$ python3 -q
>>> import numpy as np
>>> from numpy import linalg as LA
>>> np.set_printoptions(precision=3, suppress=True, linewidth=100, floatmode="fixed")
>>> feats = np.loadtxt("run6.csv", delimiter=",")
>>> feats
array([[-1.000, -2.000, -1.000,  1.000,  2.000,  1.000],
       [-1.000, -2.000, -1.000,  1.000,  2.000,  1.000],
       [-1.000,  0.000,  0.000,  1.000,  0.000,  0.000],
       [ 0.000,  0.000,  0.000,  1.000,  2.000,  1.000],
       [ 0.000,  0.000,  0.000,  1.000,  2.000,  1.000],
       [ 0.000,  0.000,  0.000,  1.000,  0.000,  0.000]])
>>> # rank 4
>>> A2 = np.array([[-7, -7, -5],
...     [-7, -1, -5],
...     [-6, -7, 7],
...     [-9, 2, 7],
...     [7, 7, 2],
...     [2, -3, 4]])
>>> np.einsum("ik,kj->ij", feats, A2)
array([[34.000, 29.000, 23.000],
       [34.000, 29.000, 23.000],
       [-2.000,  9.000, 12.000],
       [ 7.000, 13.000, 15.000],
       [ 7.000, 13.000, 15.000],
       [-9.000,  2.000,  7.000]])
>>> A2 @ feats
Traceback (most recent call last):
  File "<python-input-8>", line 1, in <module>
    A2 @ feats
    ~~~^~~~~~~
ValueError: matmul: Input operand 1 has a mismatch in its core dimension 0, with gufunc signature (n?,k),(k,m?)->(n?,m?) (size 6 is different from 3)
>>> LA.matrix_rank(np.vstack([feats, A2.T]))
np.int64(6)
>>> A2.T @ feats.T
array([[34.000, 34.000, -2.000,  7.000,  7.000, -9.000],
       [29.000, 29.000,  9.000, 13.000, 13.000,  2.000],
       [23.000, 23.000, 12.000, 15.000, 15.000,  7.000]])
>>> W0 = np.load("layer2.npy")
>>> W0
array([[ 3,  8,  5,  2,  3],
       [ 8, 26, 16,  6,  9],
       [ 5, 16, 15,  2,  9],
       [ 2,  6,  2,  4,  0],
       [ 3,  9,  9,  0,  6]])
>>> # symmetric, so the eigenvalues are real
>>> rng = np.random.default_rng(8953)
>>> z = rng.permutation(5)
>>> z
array([3, 2, 4, 0, 1])
>>> A2 = W0[z][:, z]
>>> np.diag(A2)
array([ 4, 15,  6,  3, 26])
>>> np.allclose(A2, W0)
False
>>> np.round(LA.det(A2), 3), np.round(LA.det(W0[z]), 3)
(np.float64(0.0), np.float64(-0.0))
>>> W = np.array([[0, 1], [0, 3], [3, 0], [2, 1], [1, 2]])
>>> coef = np.array([4, -1])
>>> hid = np.maximum(W0 @ W + coef, 0)
>>> LA.matrix_rank(hid)
np.int64(2)
>>> (hid > 0).astype(int)
array([[1, 1],
       [1, 1],
       [1, 1],
       [1, 1],
       [1, 1]])
>>> (hid > 0).mean(axis=0)
array([1.000, 1.000])
>>> hid
array([[ 26,  34],
       [ 73, 109],
       [ 62,  72],
       [ 18,  23],
       [ 37,  41]])
>>> basis = np.array([[-3, 2], [1, -3]])
>>> hid @ basis
array([[ -44,  -50],
       [-110, -181],
       [-114,  -92],
       [ -31,  -33],
       [ -70,  -49]])
>>> X = np.load("sample9.npy")
>>> X
array([[1, 2, 1, 2, 1, 2],
       [2, 2, 2, 2, 2, 2],
       [1, 0, 1, 0, 1, 0],
       [1, 2, 1, 2, 1, 2],
       [2, 2, 2, 2, 2, 2],
       [1, 0, 1, 0, 1, 0]])
>>> Uu, sigma, Vt = LA.svd(X)
>>> evecs = Vt[:(sigma > 1e-8).sum()]
>>> x = X[1] + 2 * X[4] + rng.integers(2) * np.eye(6)[1]
>>> x
array([6.000, 6.000, 6.000, 6.000, 6.000, 6.000])
>>> LA.matrix_rank(np.vstack([X, x]))
np.int64(2)
>>> np.round(evecs.T @ evecs, 3) + 0
array([[0.333, 0.000, 0.333, 0.000, 0.333, 0.000],
       [0.000, 0.333, 0.000, 0.333, 0.000, 0.333],
       [0.333, 0.000, 0.333, 0.000, 0.333, 0.000],
       [0.000, 0.333, 0.000, 0.333, 0.000, 0.333],
       [0.333, 0.000, 0.333, 0.000, 0.333, 0.000],
       [0.000, 0.333, 0.000, 0.333, 0.000, 0.333]])
